$ python3 -q
>>> import numpy as np
>>> np.set_printoptions(precision=2, suppress=True, linewidth=160)
>>> def rnd(a):
...     return np.round(a, 2) + 0
... 
>>> W0 = np.cumsum(np.array([[0, 2, 2, 2],
...     [0, -2, 0, 1],
...     [2, 0, -2, -1],
...     [2, 2, -2, 0],
...     [0, 0, 2, -1],
...     [0, 0, -2, 1],
...     [2, 2, 1, 1],
...     [1, -2, 0, 0],
...     [-1, 2, 2, -1],
...     [2, 1, 0, -1],
...     [-1, 2, 0, 0],
...     [2, -2, 0, 1],
...     [2, 1, -1, -2],
...     [-1, 2, 0, 2],
...     [-2, 0, 0, 0],
...     [0, -2, 2, 0],
...     [0, -1, 1, 0],
...     [-2, 0, -1, 1],
...     [-1, 0, 0, 0],
...     [1, 0, 2, -1],
...     [1, -1, -1, 2],
...     [1, 1, 0, -1],
...     [-1, 0, 2, -1],
...     [2, -2, 1, 1],
...     [1, 2, 1, 1],
...     [-1, 0, 2, 1]]), axis=0)
>>> W0
array([[ 0,  2,  2,  2],
       [ 0,  0,  2,  3],
       [ 2,  0,  0,  2],
       [ 4,  2, -2,  2],
       [ 4,  2,  0,  1],
       [ 4,  2, -2,  2],
       [ 6,  4, -1,  3],
       [ 7,  2, -1,  3],
       [ 6,  4,  1,  2],
       [ 8,  5,  1,  1],
       [ 7,  7,  1,  1],
       [ 9,  5,  1,  2],
       [11,  6,  0,  0],
       [10,  8,  0,  2],
       [ 8,  8,  0,  2],
       [ 8,  6,  2,  2],
       [ 8,  5,  3,  2],
       [ 6,  5,  2,  3],
       [ 5,  5,  2,  3],
       [ 6,  5,  4,  2],
       [ 7,  4,  3,  4],
       [ 8,  5,  3,  3],
       [ 7,  5,  5,  2],
       [ 9,  3,  6,  3],
       [10,  5,  7,  4],
       [ 9,  5,  9,  5]])
>>> # rows 3 and 5 are equal
>>> cen = W0 - W0.mean(axis=0)
>>> left, sigma, Vt = np.linalg.svd(cen, full_matrices=False)
>>> np.abs(left[:, 0]).argmax()
np.int64(1)
>>> rnd(np.abs(Vt[-1]))
array([0.05, 0.2 , 0.25, 0.95])
>>> rnd((sigma ** 2).sum() ** 2 / (sigma ** 4).sum())
np.float64(2.19)
>>> vec = np.array([-1, -2, -2, 0])
>>> rhs = W0 @ vec
>>> try:
...     np.linalg.solve(W0, rhs)
... except np.linalg.LinAlgError as e:
...     print(repr(e))
... 
LinAlgError('Last 2 dimensions of the array must be square')
>>> rnd(np.linalg.pinv(W0) @ W0)
array([[1., 0., 0., 0.],
       [0., 1., 0., 0.],
       [0., 0., 1., 0.],
       [0., 0., 0., 1.]])
>>> rng = np.random.default_rng(443)
>>> rhs = rhs + 0.02 * rng.normal(size=26)
>>> rnd(rhs)
array([ -7.97,  -3.98,  -2.  ,  -4.03,  -7.98,  -3.97, -11.99,  -9.01, -16.02, -19.98, -23.01, -20.99, -23.02, -26.02, -24.  , -24.04, -23.99, -20.  , -19.02,
       -24.01, -21.  , -23.98, -27.  , -26.99, -33.98, -36.97])
>>> b, *_ = np.linalg.lstsq(W0, rhs)
>>> rnd(np.linalg.norm(rhs - W0 @ b))
np.float64(0.08)
>>> rnd(W0.T @ (rhs - W0 @ b))
array([0., 0., 0., 0.])
